% ipython --no-banner

In [1]: import numpy as np

In [2]: from numpy import linalg as LA

In [3]: np.set_printoptions(precision=3, suppress=True, linewidth=140)

In [4]: def rd(a):
   ...:     return np.round(a, 3) + 0
   ...: 

In [5]: J = np.loadtxt("data.csv", delimiter=",")

In [6]: J
Out[6]: 
array([[  9., -13.,  -3.,   2., -14.,   1.,   5.,  -7.,   0.,  -7.,  11.,   8., -11.,   0., -11.],
       [-13.,  22.,   3.,  -6.,  21.,  -3.,   0.,   3.,   1.,   9., -16., -10.,  18.,   3.,  16.],
       [ -3.,   3.,  14.,  -2.,   5.,  -1.,  -4.,   2.,  14.,  10.,  -1.,  -2.,  10., -15.,   1.],
       [  2.,  -6.,  -2.,   4.,  -4.,   2.,  -6.,   6.,  -4.,  -2.,   2.,   0.,  -6.,   0.,  -2.],
       [-14.,  21.,   5.,  -4.,  22.,  -2.,  -6.,   9.,   1.,  11., -17., -12.,  18.,   0.,  17.],
       [  1.,  -3.,  -1.,   2.,  -2.,   1.,  -3.,   3.,  -2.,  -1.,   1.,   0.,  -3.,   0.,  -1.],
       [  5.,   0.,  -4.,  -6.,  -6.,  -3.,  19., -20.,   3.,  -6.,   6.,   8.,  -1.,   6.,  -6.],
       [ -7.,   3.,   2.,   6.,   9.,   3., -20.,  22.,  -6.,   6.,  -9., -10.,   2.,  -3.,   9.],
       [  0.,   1.,  14.,  -4.,   1.,  -2.,   3.,  -6.,  17.,   8.,   3.,   2.,   9., -15.,  -3.],
       [ -7.,   9.,  10.,  -2.,  11.,  -1.,  -6.,   6.,   8.,  10.,  -7.,  -6.,  12.,  -9.,   7.],
       [ 11., -16.,  -1.,   2., -17.,   1.,   6.,  -9.,   3.,  -7.,  14.,  10., -12.,  -3., -14.],
       [  8., -10.,  -2.,   0., -12.,   0.,   8., -10.,   2.,  -6.,  10.,   8.,  -8.,   0., -10.],
       [-11.,  18.,  10.,  -6.,  18.,  -3.,  -1.,   2.,   9.,  12., -12.,  -8.,  19.,  -6.,  12.],
       [  0.,   3., -15.,   0.,   0.,   0.,   6.,  -3., -15.,  -9.,  -3.,   0.,  -6.,  18.,   3.],
       [-11.,  16.,   1.,  -2.,  17.,  -1.,  -6.,   9.,  -3.,   7., -14., -10.,  12.,   3.,  14.]])

In [7]: U, sigma, VT = LA.svd(J)

In [8]: rd(sigma)
Out[8]: 
array([113.699,  54.508,  44.793,   0.   ,   0.   ,   0.   ,   0.   ,   0.   ,   0.   ,   0.   ,   0.   ,   0.   ,   0.   ,   0.   ,
         0.   ])

In [9]: np.argmax(sigma[:-1] / (sigma[1:] + 1e-6)) + 1
Out[9]: np.int64(3)

In [10]: A2 = U[:, :3] @ np.diag(sigma[:3]) @ VT[:3]

In [11]: LA.matrix_rank(J, rtol=0.05)
Out[11]: np.int64(3)

In [12]: rd(LA.norm(J - A2, 2)), rd(sigma[3])
Out[12]: (np.float64(0.0), np.float64(0.0))

In [13]: rd(np.abs(J - A2).max())
Out[13]: np.float64(0.0)

In [14]: rng = np.random.default_rng(157289)

In [15]: arr = np.triu(rng.random((15, 15)) < 0.2, 1).astype(int)

In [16]: arr = arr + arr.T

In [17]: arr
Out[17]: 
array([[0, 0, 0, 0, 1, 0, 0, 0, 0, 0, 0, 0, 0, 0, 0],
       [0, 0, 1, 1, 0, 0, 0, 0, 0, 0, 0, 0, 0, 0, 0],
       [0, 1, 0, 0, 0, 0, 0, 0, 1, 1, 1, 0, 0, 1, 0],
       [0, 1, 0, 0, 0, 0, 0, 1, 0, 0, 0, 0, 1, 0, 0],
       [1, 0, 0, 0, 0, 0, 0, 0, 0, 0, 0, 0, 0, 0, 0],
       [0, 0, 0, 0, 0, 0, 0, 1, 0, 0, 0, 0, 1, 0, 1],
       [0, 0, 0, 0, 0, 0, 0, 0, 0, 0, 0, 0, 0, 0, 0],
       [0, 0, 0, 1, 0, 1, 0, 0, 0, 0, 0, 1, 0, 0, 0],
       [0, 0, 1, 0, 0, 0, 0, 0, 0, 1, 0, 0, 0, 1, 0],
       [0, 0, 1, 0, 0, 0, 0, 0, 1, 0, 0, 0, 0, 0, 0],
       [0, 0, 1, 0, 0, 0, 0, 0, 0, 0, 0, 0, 0, 1, 0],
       [0, 0, 0, 0, 0, 0, 0, 1, 0, 0, 0, 0, 0, 0, 0],
       [0, 0, 0, 1, 0, 1, 0, 0, 0, 0, 0, 0, 0, 0, 0],
       [0, 0, 1, 0, 0, 0, 0, 0, 1, 0, 1, 0, 0, 0, 0],
       [0, 0, 0, 0, 0, 1, 0, 0, 0, 0, 0, 0, 0, 0, 0]])

In [18]: LA.cond(arr) > 100
Out[18]: np.True_

In [19]: LA.lstsq(arr[:-1].T, arr[-1])[2]
Out[19]: np.int32(13)

In [20]: np.abs(np.diag(LA.qr(arr)[1])) > 1e-9
Out[20]: array([ True,  True,  True,  True,  True,  True, False,  True,  True,  True,  True,  True,  True,  True,  True])

In [21]: K = np.load("x.npy")

In [22]: K
Out[22]: 
array([[ -3,  -3,  -3,  -3,  -3,  -3,  -3,  -3,  -3,  -3,  -3,  -3,  -3,  -3,  -3,  -3],
       [ -3,  -6,  -6,  -6,  -6,  -6,  -6,  -6,  -6,  -6,  -6,  -6,  -6,  -6,  -6,  -6],
       [ -3,  -6,  -9,  -9,  -9,  -9,  -9,  -9,  -9,  -9,  -9,  -9,  -9,  -9,  -9,  -9],
       [ -3,  -6,  -9, -12, -12, -12, -12, -12, -12, -12, -12, -12, -12, -12, -12, -12],
       [ -3,  -6,  -9, -12, -15, -15, -15, -15, -15, -15, -15, -15, -15, -15, -15, -15],
       [ -3,  -6,  -9, -12, -15, -18, -18, -18, -18, -18, -18, -18, -18, -18, -18, -18],
       [ -3,  -6,  -9, -12, -15, -18, -21, -21, -21, -21, -21, -21, -21, -21, -21, -21],
       [ -3,  -6,  -9, -12, -15, -18, -21, -24, -24, -24, -24, -24, -24, -24, -24, -24],
       [ -3,  -6,  -9, -12, -15, -18, -21, -24, -27, -27, -27, -27, -27, -27, -27, -27],
       [ -3,  -6,  -9, -12, -15, -18, -21, -24, -27, -30, -30, -30, -30, -30, -30, -30],
       [ -3,  -6,  -9, -12, -15, -18, -21, -24, -27, -30, -33, -33, -33, -33, -33, -33],
       [ -3,  -6,  -9, -12, -15, -18, -21, -24, -27, -30, -33, -36, -36, -36, -36, -36],
       [ -3,  -6,  -9, -12, -15, -18, -21, -24, -27, -30, -33, -36, -39, -39, -39, -39],
       [ -3,  -6,  -9, -12, -15, -18, -21, -24, -27, -30, -33, -36, -39, -42, -42, -42],
       [ -3,  -6,  -9, -12, -15, -18, -21, -24, -27, -30, -33, -36, -39, -42, -45, -45],
       [ -3,  -6,  -9, -12, -15, -18, -21, -24, -27, -30, -33, -36, -39, -42, -45, -48]])

In [23]: A2 = K / np.sqrt((K ** 2).mean(axis=1, keepdims=True))

In [24]: rd(LA.norm(A2, axis=1))
Out[24]: array([4., 4., 4., 4., 4., 4., 4., 4., 4., 4., 4., 4., 4., 4., 4., 4.])

In [25]: mat = np.loadtxt("m.csv", delimiter=",")

In [26]: mat
Out[26]: 
array([[ 0.,  1.,  1.,  0.,  0.,  2.,  0.,  0.,  0.,  2.,  1.,  1.],
       [ 1.,  3.,  2.,  1.,  0.,  4.,  1.,  2.,  2.,  4.,  2.,  1.],
       [ 3.,  3.,  4.,  1.,  1.,  4.,  2.,  3.,  2.,  4.,  2.,  2.],
       [ 3.,  4.,  6.,  1.,  3.,  5.,  3.,  4.,  2.,  5.,  3.,  2.],
       [ 3.,  6.,  7.,  2.,  3.,  7.,  5.,  5.,  3.,  7.,  3.,  4.],
       [ 3.,  7.,  7.,  2.,  5.,  8.,  7.,  6.,  4.,  8.,  3.,  6.],
       [ 5.,  9.,  7.,  2.,  7.,  8.,  9.,  7.,  5., 10.,  5.,  6.],
       [ 6., 10.,  9.,  3.,  8.,  9.,  9.,  9.,  5., 10.,  5.,  7.],
       [ 6., 12., 10.,  3.,  8.,  9.,  9., 11.,  5., 10.,  6.,  9.],
       [ 7., 13., 11.,  4., 10., 10.,  9., 12.,  7., 12.,  8.,  9.],
       [ 7., 14., 12.,  6., 12., 10.,  9., 12.,  9., 12.,  9.,  9.],
       [ 7., 14., 14.,  6., 12., 12., 10., 12.,  9., 14.,  9.,  9.],
       [ 8., 14., 14.,  6., 12., 13., 11., 13.,  9., 15.,  9., 11.],
       [ 8., 14., 15.,  8., 14., 14., 12., 13.,  9., 15., 11., 11.],
       [10., 14., 16., 10., 14., 15., 13., 14., 10., 15., 11., 13.],
       [12., 14., 17., 10., 14., 15., 13., 14., 12., 17., 13., 15.],
       [14., 15., 17., 11., 14., 17., 14., 14., 12., 19., 13., 17.]])

In [27]: A2 = np.array([[4, -5, 3],
    ...:     [-1, -7, 7],
    ...:     [7, 9, 4],
    ...:     [-5, 0, -5],
    ...:     [7, 0, -2],
    ...:     [8, 0, -3],
    ...:     [8, -4, 7],
    ...:     [7, -1, 6],
    ...:     [9, 9, -2],
    ...:     [0, -8, 3],
    ...:     [-3, 2, -6],
    ...:     [2, 8, 7]])

In [28]: mat @ A2
Out[28]: 
array([[ 21.,  -4.,  12.],
       [ 78., -16.,  37.],
       [124.,  -5.,  69.],
       [171.,  -5.,  87.],
       [223., -10., 132.],
       [280.,  -9., 167.],
       [326., -45., 195.],
       [369., -33., 222.],
       [389., -22., 260.],
       [435., -20., 258.],
       [460.,   2., 245.],
       [498.,   0., 260.],
       [529.,  -2., 290.],
       [550.,   7., 272.],
       [591.,  26., 294.],
       [622.,  47., 308.],
       [652.,  26., 337.]])

In [29]: LA.matrix_rank(mat @ A2)
Out[29]: np.int64(3)

In [30]: A2.T @ mat.T
Out[30]: 
array([[ 21.,  78., 124., 171., 223., 280., 326., 369., 389., 435., 460., 498., 529., 550., 591., 622., 652.],
       [ -4., -16.,  -5.,  -5., -10.,  -9., -45., -33., -22., -20.,   2.,   0.,  -2.,   7.,  26.,  47.,  26.],
       [ 12.,  37.,  69.,  87., 132., 167., 195., 222., 260., 258., 245., 260., 290., 272., 294., 308., 337.]])

In [31]: np.einsum("ik,kj->ij", mat, A2)
Out[31]: 
array([[ 21.,  -4.,  12.],
       [ 78., -16.,  37.],
       [124.,  -5.,  69.],
       [171.,  -5.,  87.],
       [223., -10., 132.],
       [280.,  -9., 167.],
       [326., -45., 195.],
       [369., -33., 222.],
       [389., -22., 260.],
       [435., -20., 258.],
       [460.,   2., 245.],
       [498.,   0., 260.],
       [529.,  -2., 290.],
       [550.,   7., 272.],
       [591.,  26., 294.],
       [622.,  47., 308.],
       [652.,  26., 337.]])

In [32]: np.einsum("ik,kj->ji", mat, A2)
Out[32]: 
array([[ 21.,  78., 124., 171., 223., 280., 326., 369., 389., 435., 460., 498., 529., 550., 591., 622., 652.],
       [ -4., -16.,  -5.,  -5., -10.,  -9., -45., -33., -22., -20.,   2.,   0.,  -2.,   7.,  26.,  47.,  26.],
       [ 12.,  37.,  69.,  87., 132., 167., 195., 222., 260., 258., 245., 260., 290., 272., 294., 308., 337.]])
